$ python -q
>>> import numpy as np
>>> np.set_printoptions(precision=2, suppress=True, linewidth=200)
>>> A2 = np.array([[1, 1], [1, -1]])
>>> rng = np.random.default_rng(57257)
>>> feats = np.kron(A2, np.kron(A2, A2))[rng.permutation(8)][:3]
>>> print(feats)
[[ 1  1  1  1  1  1  1  1]
 [ 1  1 -1 -1 -1 -1  1  1]
 [ 1 -1  1 -1 -1  1 -1  1]]
>>> print(feats.ravel(order="F"))
[ 1  1  1  1  1 -1  1 -1  1  1 -1 -1  1 -1 -1  1 -1  1  1  1 -1  1  1  1]
>>> t3 = feats.reshape(3, 2, -1)
>>> print(np.einsum("ihd,ihd->ih", t3, t3))
[[4 4]
 [4 4]
 [4 4]]
>>> print(np.einsum("ihd,jhd->hij", t3, t3).shape)
(2, 3, 3)
>>> print(t3.transpose(1, 0, 2))
[[[ 1  1  1  1]
  [ 1  1 -1 -1]
  [ 1 -1  1 -1]]

 [[ 1  1  1  1]
  [-1 -1  1  1]
  [-1  1 -1  1]]]
>>> x = np.array([3, 1, 3, -2, 3, 1, -3, 1])
>>> print(feats @ np.eye(8)[6])
[ 1.  1. -1.]
>>> print((feats * x).sum(axis=1))
[ 7 -3  9]
>>> print(feats @ np.ones(8))
[8. 0. 0.]
>>> print(feats * x)
[[ 3  1  3 -2  3  1 -3  1]
 [ 3  1 -3  2 -3 -1 -3  1]
 [ 3 -1  3  2 -3  1  3  1]]
>>> print((feats @ x).argmax())
2
>>> print(np.sign((feats @ x).round(6)))
[ 1 -1  1]
>>> print(np.linalg.norm(feats @ x) <= np.linalg.norm(feats, 2) * np.linalg.norm(x) + 1e-9)
True
>>> A2 = feats[0, 0] * feats[1:] - np.outer(feats[1:, 0], feats[0])
>>> print(A2)
[[ 0  0 -2 -2 -2 -2  0  0]
 [ 0 -2  0 -2 -2  0 -2  0]]
>>> print(feats[:, 0] / feats[0, 0])
[1. 1. 1.]
>>> G = feats.T @ feats
>>> print(np.linalg.matrix_rank(G))
3
>>> print(np.allclose(G, G.T))
True
>>> print(G)
[[ 3  1  1 -1 -1  1  1  3]
 [ 1  3 -1  1  1 -1  3  1]
 [ 1 -1  3  1  1  3 -1  1]
 [-1  1  1  3  3  1  1 -1]
 [-1  1  1  3  3  1  1 -1]
 [ 1 -1  3  1  1  3 -1  1]
 [ 1  3 -1  1  1 -1  3  1]
 [ 3  1  1 -1 -1  1  1  3]]
>>> print(np.diag(G))
[3 3 3 3 3 3 3 3]
>>> print(np.trace(G), (feats ** 2).sum())
24 24
>>> print(np.linalg.svd(feats, compute_uv=False) ** 2)
[8. 8. 8.]
>>> E = np.load("dump.npy")
>>> print(E)
[[ 1.75 -1.91  0.23  3.2  -1.93 -1.96]
 [-0.5   0.1   0.43 -0.55  0.25 -0.09]
 [-0.5   0.25  0.36 -0.65  0.26  0.3 ]
 [-1.32  1.39 -0.06 -1.93  0.89  1.37]
 [ 0.54 -0.34  0.02  0.51 -0.17 -0.27]
 [ 0.09 -0.58  0.17  0.67 -0.31  0.01]
 [-0.75  0.87  0.32 -1.85  1.13  1.15]
 [-2.61  2.45  0.3  -4.59  2.31  2.37]
 [-0.36  0.12 -0.04 -0.12  0.33  0.16]
 [ 0.25 -0.07 -0.21 -0.01 -0.1  -0.35]]
>>> left, sv, Vt = np.linalg.svd(E)
>>> print(sv)
[9.45 0.9  0.68 0.59 0.38 0.21]
>>> print(np.argmax(sv[:-1] / (sv[1:] + 1e-6)) + 1)
1
>>> A2 = left[:, :1] @ np.diag(sv[:1]) @ Vt[:1]
>>> print(round(np.linalg.norm(E - A2, 2), 2), round(float(sv[1]), 2))
0.9 0.9
>>> print(np.round(np.linalg.norm(E - A2) / np.linalg.norm(E), 2))
0.14
>>> print(np.linalg.matrix_rank(E, rtol=0.05))
4
>>> A2 = np.c_[E[:, :3] @ np.array([[-2, 2, -1], [-3, -3, -3], [-2, 0, 3]]), np.array([3, 2, 2, 2, 1, 2, 1, 3, 1, 3])]
>>> print(A2)
[[  1.77   9.23   4.67   3.  ]
 [ -0.16  -1.3    1.49   2.  ]
 [ -0.47  -1.75   0.83   2.  ]
 [ -1.41  -6.81  -3.03   2.  ]
 [ -0.1    2.1    0.54   1.  ]
 [  1.22   1.92   2.16   2.  ]
 [ -1.75  -4.11  -0.9    1.  ]
 [ -2.73 -12.57  -3.84   3.  ]
 [  0.44  -1.08  -0.12   1.  ]
 [  0.13   0.71  -0.67   3.  ]]
>>> print(np.round(np.linalg.norm(A2 - E @ np.linalg.lstsq(E, A2)[0], axis=0), 2) + 0)
[0.   0.   0.   4.82]
>>> print(np.linalg.matrix_rank(np.c_[E, A2]))
7
>>> print(np.linalg.norm(np.linalg.qr(E)[0].T @ A2, axis=0) ** 2 / ((A2 ** 2).sum(axis=0) + 1e-12))
[1.  1.  1.  0.5]
>>> x = np.array([2, 1, 3, 3])
>>> y = A2 @ x
>>> print(np.linalg.lstsq(A2, y)[0])
[2. 1. 3. 3.]
>>> print(np.round(np.linalg.pinv(A2) @ A2, 2) + 0)
[[1. 0. 0. 0.]
 [0. 1. 0. 0.]
 [0. 0. 1. 0.]
 [0. 0. 0. 1.]]
>>> print(y)
[ 35.78   8.85   5.8  -12.72   6.52  16.84  -7.31 -20.55   2.44   7.96]
>>> print(np.linalg.solve(A2.T @ A2, A2.T @ y))
[2. 1. 3. 3.]
>>> y = y + 0.1 * rng.normal(size=10)
>>> print(y)
[ 35.75   8.99   5.72 -12.82   6.57  16.87  -7.34 -20.71   2.54   8.  ]
>>> c, *_ = np.linalg.lstsq(A2, y)
>>> print(c)
[2.05 0.99 3.01 2.99]
>>> print(np.round(np.linalg.norm(y - A2 @ c), 2))
0.23
>>> print(c.round())
[2. 1. 3. 3.]
>>> theta = np.radians(30)
>>> R = np.eye(6)
>>> R[5, 5] = R[1, 1] = np.cos(theta)
>>> R[5, 1], R[1, 5] = -np.sin(theta), np.sin(theta)
>>> print(R)
[[ 1.    0.    0.    0.    0.    0.  ]
 [ 0.    0.87  0.    0.    0.    0.5 ]
 [ 0.    0.    1.    0.    0.    0.  ]
 [ 0.    0.    0.    1.    0.    0.  ]
 [ 0.    0.    0.    0.    1.    0.  ]
 [ 0.   -0.5   0.    0.    0.    0.87]]
>>> A2 = E @ R.T
>>> print(A2)
[[ 1.75 -2.63  0.23  3.2  -1.93 -0.74]
 [-0.5   0.04  0.43 -0.55  0.25 -0.13]
 [-0.5   0.37  0.36 -0.65  0.26  0.13]
 [-1.32  1.89 -0.06 -1.93  0.89  0.49]
 [ 0.54 -0.43  0.02  0.51 -0.17 -0.06]
 [ 0.09 -0.5   0.17  0.67 -0.31  0.3 ]
 [-0.75  1.33  0.32 -1.85  1.13  0.56]
 [-2.61  3.31  0.3  -4.59  2.31  0.83]
 [-0.36  0.18 -0.04 -0.12  0.33  0.08]
 [ 0.25 -0.24 -0.21 -0.01 -0.1  -0.27]]
>>> print(np.abs(A2 - E).max(axis=0))
[0.   0.86 0.   0.   0.   1.54]
>>> proj = E @ np.linalg.solve(E.T @ E, E.T)
>>> print(round(np.trace(proj), 2))
6.0
>>> print(np.diag(proj))
[0.66 0.61 0.23 0.71 0.23 0.94 0.71 0.7  0.65 0.55]
>>> F = np.loadtxt("w.csv", delimiter=",")
>>> print(F)
[[ 6.  0.  9.  3.]
 [ 0. -3.  0.  0.]
 [ 9.  0.  6.  3.]
 [ 3.  0.  3. -2.]]
>>> O, R = np.linalg.qr(F)
>>> print(np.abs(np.diag(R)))
[11.22  3.    4.17  3.08]
>>> print(np.round(np.trace(O @ O.T), 2))
4.0
>>> print(round(abs(R[0, 0]), 2), round(np.linalg.norm(F[:, 0]), 2))
11.22 11.22
>>> print(O.shape, R.shape)
(4, 4) (4, 4)
>>> print(R)
[[-11.22   0.   -10.42  -3.47]
 [  0.    -3.     0.     0.  ]
 [  0.     0.     4.17   0.67]
 [  0.     0.     0.    -3.08]]
>>> print(O)
[[-0.53  0.    0.82 -0.19]
 [-0.    1.    0.    0.  ]
 [-0.8  -0.   -0.57 -0.19]
 [-0.27 -0.    0.05  0.96]]
>>> print(np.round(O.T @ O, 2) + 0)
[[1. 0. 0. 0.]
 [0. 1. 0. 0.]
 [0. 0. 1. 0.]
 [0. 0. 0. 1.]]
>>> print(O @ R)
[[ 6.  0.  9.  3.]
 [ 0. -3.  0.  0.]
 [ 9.  0.  6.  3.]
 [ 3.  0.  3. -2.]]
>>> print(np.allclose(R.T @ R, F.T @ F))
True
>>> A2 = O / np.sqrt((O ** 2).mean(axis=1, keepdims=True))
>>> print(np.linalg.matrix_rank(A2) == np.linalg.matrix_rank(O))
True
>>> print(A2[0])
[-1.07  0.    1.65 -0.38]
>>> m1 = np.loadtxt("x.csv", delimiter=",")
>>> print(m1)
[[0. 9. 0. 0. 0. 0. 0.]
 [0. 0. 0. 0. 2. 0. 0.]
 [0. 0. 0. 7. 0. 0. 0.]
 [0. 0. 0. 0. 0. 1. 0.]
 [0. 0. 0. 0. 0. 0. 0.]
 [3. 0. 0. 0. 0. 0. 0.]
 [0. 0. 0. 0. 0. 0. 4.]]
>>> left, sv, Vt = np.linalg.svd(m1)
>>> V = Vt[:(sv > 1e-8).sum()]
>>> x = m1[6] + -1 * m1[3] + rng.integers(2) * np.eye(7)[2]
>>> print(x)
[ 0.  0.  0.  0.  0. -1.  4.]
>>> print(np.linalg.matrix_rank(np.vstack([m1, x])))
6
>>> print(V.T @ V)
[[1. 0. 0. 0. 0. 0. 0.]
 [0. 1. 0. 0. 0. 0. 0.]
 [0. 0. 0. 0. 0. 0. 0.]
 [0. 0. 0. 1. 0. 0. 0.]
 [0. 0. 0. 0. 1. 0. 0.]
 [0. 0. 0. 0. 0. 1. 0.]
 [0. 0. 0. 0. 0. 0. 1.]]
>>> print(np.diag(V.T @ V))
[1. 1. 0. 1. 1. 1. 1.]
>>> r = np.linalg.matrix_rank(m1)
>>> print(r)
6
>>> ns = np.linalg.svd(m1)[2][r:].T
>>> print([int(np.linalg.matrix_rank(m1[:, :j + 1])) for j in range(7)])
[1, 2, 2, 3, 4, 5, 6]
>>> print(m1 @ ns)
[[0.]
 [0.]
 [0.]
 [0.]
 [0.]
 [0.]
 [0.]]
>>> print(np.linalg.matrix_rank(m1.T @ m1), np.linalg.matrix_rank(m1 @ m1.T))
6 6
>>> print([int(np.linalg.matrix_rank(m1[:i])) for i in range(1, len(m1) + 1)])
[1, 2, 3, 4, 4, 5, 6]
>>> print(np.allclose(m1 @ ns, 0))
True
>>> print(m1[:, 2] @ m1[:, 4])
0.0
>>> print(np.linalg.svd(m1, compute_uv=False))
[9. 7. 4. 3. 2. 1. 0.]
>>> print(m1 @ m1.T)
[[81.  0.  0.  0.  0.  0.  0.]
 [ 0.  4.  0.  0.  0.  0.  0.]
 [ 0.  0. 49.  0.  0.  0.  0.]
 [ 0.  0.  0.  1.  0.  0.  0.]
 [ 0.  0.  0.  0.  0.  0.  0.]
 [ 0.  0.  0.  0.  0.  9.  0.]
 [ 0.  0.  0.  0.  0.  0. 16.]]
>>> print(m1.sum(axis=1))
[9. 2. 7. 1. 0. 3. 4.]
>>> print(np.linalg.matrix_rank(m1))
6
>>> print(np.unravel_index(np.abs(m1).argmax(), m1.shape))
(np.int64(0), np.int64(1))
>>> print(m1 - m1[0])
[[ 0.  0.  0.  0.  0.  0.  0.]
 [ 0. -9.  0.  0.  2.  0.  0.]
 [ 0. -9.  0.  7.  0.  0.  0.]
 [ 0. -9.  0.  0.  0.  1.  0.]
 [ 0. -9.  0.  0.  0.  0.  0.]
 [ 3. -9.  0.  0.  0.  0.  0.]
 [ 0. -9.  0.  0.  0.  0.  4.]]
>>> print(np.linalg.svd(m1, compute_uv=False))
[9. 7. 4. 3. 2. 1. 0.]
>>> lab = rng.permutation(7)
>>> print(lab)
[3 1 5 6 4 2 0]
>>> A2 = m1[lab][:, lab]
>>> print(np.diag(A2))
[0. 0. 0. 4. 0. 0. 0.]
>>> print(A2)
[[0. 0. 1. 0. 0. 0. 0.]
 [0. 0. 0. 0. 2. 0. 0.]
 [0. 0. 0. 0. 0. 0. 3.]
 [0. 0. 0. 4. 0. 0. 0.]
 [0. 0. 0. 0. 0. 0. 0.]
 [7. 0. 0. 0. 0. 0. 0.]
 [0. 9. 0. 0. 0. 0. 0.]]
>>> print(np.sort(np.abs(np.linalg.eigvals(A2))))
[0. 0. 0. 0. 0. 0. 4.]
>>> r0 = np.array([5, 0, 4, 0])
>>> J = np.array([np.roll(r0, i) for i in range(4)])
>>> print(J)
[[5 0 4 0]
 [0 5 0 4]
 [4 0 5 0]
 [0 4 0 5]]
>>> print(np.sort(np.linalg.eigvals(J).real))
[1. 1. 9. 9.]
>>> print(np.flatnonzero(np.linalg.matrix_power((J != 0) + (J.T != 0) + np.eye(4), 4)[0]))
[0 2]
>>> evals, V = np.linalg.eigh(J)
>>> x = np.array([2, 2, 1, 2])
>>> print(V * np.maximum(evals, 0) @ V.T)
[[5. 0. 4. 0.]
 [0. 5. 0. 4.]
 [4. 0. 5. 0.]
 [0. 4. 0. 5.]]
>>> print(V * np.abs(evals) @ V.T)
[[5. 0. 4. 0.]
 [0. 5. 0. 4.]
 [4. 0. 5. 0.]
 [0. 4. 0. 5.]]
>>> print(x @ J @ x)
113
>>> M = np.load("m.npy")
>>> print(M)
[[ 0.64  0.   -0.25  0.1 ]
 [-1.   -0.98  0.77 -0.29]
 [-0.64 -0.31  0.24 -0.08]
 [-1.   -0.86  0.8  -0.35]
 [ 0.99 -0.66 -0.74  0.38]
 [-0.99 -0.83  0.65 -0.24]
 [ 0.81 -0.99 -0.51  0.31]
 [ 0.52  1.    0.13 -0.24]
 [-0.98 -1.    0.44  0.01]
 [-0.36 -1.   -0.07  0.15]
 [-0.99 -0.99  0.66 -0.2 ]
 [-1.   -0.98  0.77 -0.29]
 [-0.99 -0.08  0.75 -0.35]
 [-0.97 -0.08  0.61 -0.26]
 [ 0.19  0.51 -0.03 -0.01]
 [-1.   -1.    0.69 -0.21]
 [-0.94  0.91  0.59 -0.31]
 [ 0.91 -0.31 -0.49  0.22]
 [-1.   -1.    0.8  -0.28]
 [ 0.    0.81  0.07 -0.07]
 [ 0.98  0.31 -0.64  0.27]
 [ 0.19 -0.98 -0.21  0.17]]
>>> d = np.linalg.norm(M[:, None] - M[None], axis=-1)
>>> print(np.linalg.norm(M, axis=1))
[0.69 1.62 0.75 1.58 1.45 1.47 1.41 1.16 1.47 1.08 1.56 1.62 1.29 1.18 0.55 1.59 1.47 1.1  1.65 0.82 1.24 1.03]
>>> print(d.mean(axis=1).argmax())
20
>>> print(np.linalg.matrix_rank(d ** 2))
6
>>> print(d[16].round(6).argsort(kind="stable")[:4])
[16 13 12 19]
>>> print((d + 1e9 * np.eye(22)).round(6).argmin(axis=1))
[17 11 13  1  6 10  4 19 10 21 15  1 13 12 19 10 13  4  1 14  0  9]
>>> print(d[:5, :5])
[[0.   2.2  1.42 2.18 0.94]
 [2.2  0.   0.95 0.14 2.61]
 [1.42 0.95 0.   0.9  1.99]
 [2.18 0.14 0.9  0.   2.63]
 [0.94 2.61 1.99 2.63 0.  ]]
>>> G = np.cov(M, rowvar=False)
>>> print(G)
[[ 0.64  0.19 -0.4   0.16]
 [ 0.19  0.5  -0.08 -0.01]
 [-0.4  -0.08  0.28 -0.12]
 [ 0.16 -0.01 -0.12  0.06]]
>>> print(np.corrcoef(M.T))
[[ 1.    0.33 -0.96  0.83]
 [ 0.33  1.   -0.21 -0.07]
 [-0.96 -0.21  1.   -0.95]
 [ 0.83 -0.07 -0.95  1.  ]]
>>> x = np.array([2, 3, 0, 3])
>>> y = M @ x
>>> c, lr = np.zeros(4), 1 / np.linalg.norm(M, 2) ** 2
>>> for i in range(30):
...     c -= lr * M.T @ (M @ c - y)
...     if i % 5 == 0: print(i, round(np.linalg.norm(M @ c - y), 2))
... 
0 2.63
5 0.55
10 0.46
15 0.44
20 0.42
25 0.4
>>> print(round(np.linalg.cond(M), 2))
49.19
>>> r0 = np.array([-1, 5, -5, 1, 3, 3, -1])
>>> mat = np.array([np.roll(r0, i) for i in range(7)])
>>> print(mat)
[[-1  5 -5  1  3  3 -1]
 [-1 -1  5 -5  1  3  3]
 [ 3 -1 -1  5 -5  1  3]
 [ 3  3 -1 -1  5 -5  1]
 [ 1  3  3 -1 -1  5 -5]
 [-5  1  3  3 -1 -1  5]
 [ 5 -5  1  3  3 -1 -1]]
>>> print(mat @ np.ones(7))
[5. 5. 5. 5. 5. 5. 5.]
>>> print(np.sort(np.abs(np.fft.fft(mat[0]))), np.sort(np.linalg.svd(mat, compute_uv=False)))
[ 4.31  4.31  5.    9.65  9.65 11.15 11.15] [ 4.31  4.31  5.    9.65  9.65 11.15 11.15]
>>> print(np.fft.fft(mat[0]))
[ 5.   +0.j   -1.66 +3.98j  2.41-10.88j -6.74 -6.91j -6.74 +6.91j  2.41+10.88j -1.66 -3.98j]
>>> x = np.array([0, -4, 1, -1, 2, 2, 0])
>>> y = mat @ x
>>> c, lr = np.zeros(7), 1 / np.linalg.norm(mat, 2) ** 2
>>> for i in range(30):
...     c -= lr * mat.T @ (mat @ c - y)
...     if i % 5 == 0: print(i, round(np.linalg.norm(mat @ c - y), 2))
... 
0 15.7
5 5.89
10 2.62
15 1.17
20 0.52
25 0.23
>>> print(c.round(2) + 0)
[ 0.01 -3.99  1.01 -1.    1.99  1.99  0.  ]
